>>> import numpy as np
>>> np.set_printoptions(precision=1, suppress=True, linewidth=160, floatmode="fixed")
>>> rnd = lambda a: np.round(a, 1) + 0
>>> E = np.array([[5, 0, 0, 1, 3],
...     [4, 4, 0, 0, 5],
...     [4, 3, 0, 1, 1],
...     [1, 2, 3, 5, 1],
...     [5, 2, 3, 2, 5],
...     [2, 1, 1, 4, 4]])
>>> E[:, 4] = 2 * E[:, 2]
>>> E
array([[5, 0, 0, 1, 0],
       [4, 4, 0, 0, 0],
       [4, 3, 0, 1, 0],
       [1, 2, 3, 5, 6],
       [5, 2, 3, 2, 6],
       [2, 1, 1, 4, 2]])
>>> # looks like rank 4
>>> rnd(E @ np.linalg.pinv(E) @ E)
array([[5.0, 0.0, 0.0, 1.0, 0.0],
       [4.0, 4.0, 0.0, 0.0, 0.0],
       [4.0, 3.0, 0.0, 1.0, 0.0],
       [1.0, 2.0, 3.0, 5.0, 6.0],
       [5.0, 2.0, 3.0, 2.0, 6.0],
       [2.0, 1.0, 1.0, 4.0, 2.0]])
>>> rnd(np.trace(np.linalg.pinv(E) @ E))
np.float64(4.0)
>>> rng = np.random.default_rng(2976)
>>> idx = rng.integers(0, 2, 4)
>>> F = np.array([[1, 1, -3, -1], [0, 2, 0, 1], [-1, 1, -1, 0], [-2, 1, 2, -1]]) * (idx[:, None] == idx)
>>> F
array([[ 1,  0,  0, -1],
       [ 0,  2,  0,  0],
       [ 0,  1, -1,  0],
       [-2,  0,  0, -1]])
>>> # 2 blocks once reordered
>>> rnd(np.linalg.eigvals(F).sum().real)
np.float64(1.0)
>>> F.reshape(2, -1)
array([[ 1,  0,  0, -1,  0,  2,  0,  0],
       [ 0,  1, -1,  0, -2,  0,  0, -1]])
>>> F.ravel(order="F")
array([ 1,  0,  0, -2,  0,  2,  1,  0,  0,  0, -1,  0, -1,  0,  0, -1])
>>> blk = F.reshape(4, 2, -1)
>>> blk.sum(axis=1)
array([[ 1, -1],
       [ 0,  2],
       [-1,  1],
       [-2, -1]])
>>> blk.shape
(4, 2, 2)
>>> np.swapaxes(blk, 1, 2)[3]
array([[-2,  0],
       [ 0, -1]])
>>> blk[:, 0]
array([[ 1,  0],
       [ 0,  2],
       [ 0,  1],
       [-2,  0]])
>>> w, evecs = np.linalg.eig(F)
>>> rnd(np.prod(w))
np.float64(6.0)
>>> rnd(np.sort(np.linalg.eigvals(np.linalg.inv(F))))
array([-1.0, -0.6,  0.5,  0.6])
>>> rnd(np.sort(np.linalg.eigvals(F.T)))
array([-1.7, -1.0,  1.7,  2.0])
>>> rnd(np.sort(np.linalg.eigvals(F @ F)))
array([1.0, 3.0, 3.0, 4.0])
>>> rnd(F @ evecs[:, 0] - w[0] * evecs[:, 0])
array([0.0, 0.0, 0.0, 0.0])
>>> idx = rng.permutation(4)
>>> idx
array([0, 3, 1, 2])
>>> M2 = F[idx][:, idx]
>>> np.trace(M2)
np.int64(1)
>>> rnd(np.sort(np.abs(np.linalg.eigvals(M2))))
array([1.0, 1.7, 1.7, 2.0])
>>> rnd(np.linalg.det(M2)), rnd(np.linalg.det(F[idx]))
(np.float64(6.0), np.float64(6.0))
>>> x0 = np.array([0, 8, 9, 2])
>>> np.sign((F @ x0).round(6))
array([-1,  1, -1, -1])
>>> arr = np.load("a.npy")
>>> arr
array([[1, 1, 0],
       [1, 1, 0],
       [0, 0, 0]])
>>> (arr != 0).astype(int)
array([[1, 1, 0],
       [1, 1, 0],
       [0, 0, 0]])
>>> np.flatnonzero(np.linalg.matrix_power((arr != 0) + (arr.T != 0) + np.eye(3), 3)[1])
array([0, 1])
>>> rnd(np.sort(np.linalg.eigvals(arr).real))
array([0.0, 0.0, 2.0])
>>> W0 = 2 * np.eye(6) + np.eye(6, k=1)
>>> W0
array([[2.0, 1.0, 0.0, 0.0, 0.0, 0.0],
       [0.0, 2.0, 1.0, 0.0, 0.0, 0.0],
       [0.0, 0.0, 2.0, 1.0, 0.0, 0.0],
       [0.0, 0.0, 0.0, 2.0, 1.0, 0.0],
       [0.0, 0.0, 0.0, 0.0, 2.0, 1.0],
       [0.0, 0.0, 0.0, 0.0, 0.0, 2.0]])
>>> gram = W0.T @ W0
>>> np.allclose(gram, gram.T)
True
>>> rnd(np.linalg.eigvalsh(gram)[::-1])
array([8.6, 7.4, 5.7, 3.8, 2.3, 1.3])
>>> np.linalg.matrix_rank(gram)
np.int64(6)
>>> W0 @ W0
array([[4.0, 4.0, 1.0, 0.0, 0.0, 0.0],
       [0.0, 4.0, 4.0, 1.0, 0.0, 0.0],
       [0.0, 0.0, 4.0, 4.0, 1.0, 0.0],
       [0.0, 0.0, 0.0, 4.0, 4.0, 1.0],
       [0.0, 0.0, 0.0, 0.0, 4.0, 4.0],
       [0.0, 0.0, 0.0, 0.0, 0.0, 4.0]])
>>> np.prod(np.diag(W0)), rnd(np.linalg.det(W0))
(np.float64(64.0), np.float64(64.0))
>>> rnd(np.sort(np.linalg.eigvals(W0)))
array([2.0, 2.0, 2.0, 2.0, 2.0, 2.0])
>>> rnd(np.linalg.norm(W0))
np.float64(5.4)
>>> W0.sum(axis=1)
array([3.0, 3.0, 3.0, 3.0, 3.0, 2.0])
>>> W0.shape
(6, 6)
>>> M2 = np.array([[0, 2], [3, 0]])
>>> C = np.kron(M2, arr)
>>> C.shape
(6, 6)
>>> rnd(np.linalg.norm(C, 2)), rnd(np.linalg.norm(M2, 2) * np.linalg.norm(arr, 2))
(np.float64(6.0), np.float64(6.0))
>>> C
array([[0, 0, 0, 2, 2, 0],
       [0, 0, 0, 2, 2, 0],
       [0, 0, 0, 0, 0, 0],
       [3, 3, 0, 0, 0, 0],
       [3, 3, 0, 0, 0, 0],
       [0, 0, 0, 0, 0, 0]])
>>> u = np.array([2, 0, 2])
>>> np.cross(W0[1, :3], W0[0, :3])
array([-1.0,  2.0, -4.0])
>>> np.convolve(W0[1], u)
array([0.0, 4.0, 2.0, 4.0, 2.0, 0.0, 0.0, 0.0])
>>> X = np.loadtxt("test13.csv", delimiter=",")
>>> rnd(X)
array([[ 0.7,  0.2, -0.2,  0.7, -0.1],
       [-0.2,  0.3,  0.7,  0.4,  0.4],
       [-0.5, -0.5, -0.1,  0.6, -0.4],
       [-0.2,  0.7,  0.1,  0.0, -0.7],
       [ 0.4, -0.4,  0.6, -0.2, -0.5]])
>>> x0 = np.array([2, 2, -2, 2, -2])
>>> rhs = X @ x0
>>> rnd(rhs)
array([ 3.7, -1.2,  0.0,  2.1, -0.8])
>>> rnd(np.linalg.solve(X.T, X[4]))
array([0.0, 0.0, 0.0, 0.0, 1.0])
>>> M2 = np.linalg.inv(X)
>>> rnd(np.linalg.inv(M2))
array([[ 0.7,  0.2, -0.2,  0.7, -0.1],
       [-0.2,  0.3,  0.7,  0.4,  0.4],
       [-0.5, -0.5, -0.1,  0.6, -0.4],
       [-0.2,  0.7,  0.1,  0.0, -0.7],
       [ 0.4, -0.4,  0.6, -0.2, -0.5]])
>>> rnd(M2)
array([[ 0.7, -0.2, -0.5, -0.2,  0.4],
       [ 0.2,  0.3, -0.5,  0.7, -0.4],
       [-0.2,  0.7, -0.1,  0.1,  0.6],
       [ 0.7,  0.4,  0.6,  0.0, -0.2],
       [-0.1,  0.4, -0.4, -0.7, -0.5]])
>>> rnd(np.linalg.det(X) * np.linalg.det(M2))
np.float64(1.0)
>>> rnd(np.linalg.slogdet(X)[0])
np.float64(-1.0)
>>> rnd(np.linalg.matrix_power(M2, 2))
array([[ 0.3, -0.5, -0.4, -0.6, -0.1],
       [ 0.8, -0.2,  0.4,  0.4, -0.3],
       [ 0.0,  0.4, -0.5,  0.1, -0.8],
       [ 0.4,  0.3, -0.6,  0.3,  0.5],
       [-0.4, -0.6, -0.3,  0.6, -0.1]])
>>> np.allclose(M2 @ M2.T, M2.T @ M2)
True
>>> np.allclose(M2, M2.T)
False
>>> rnd(M2 @ M2)
array([[ 0.3, -0.5, -0.4, -0.6, -0.1],
       [ 0.8, -0.2,  0.4,  0.4, -0.3],
       [ 0.0,  0.4, -0.5,  0.1, -0.8],
       [ 0.4,  0.3, -0.6,  0.3,  0.5],
       [-0.4, -0.6, -0.3,  0.6, -0.1]])
>>> rnd(np.linalg.det(M2))
np.float64(-1.0)
>>> rnd(np.trace(M2))
np.float64(0.3)
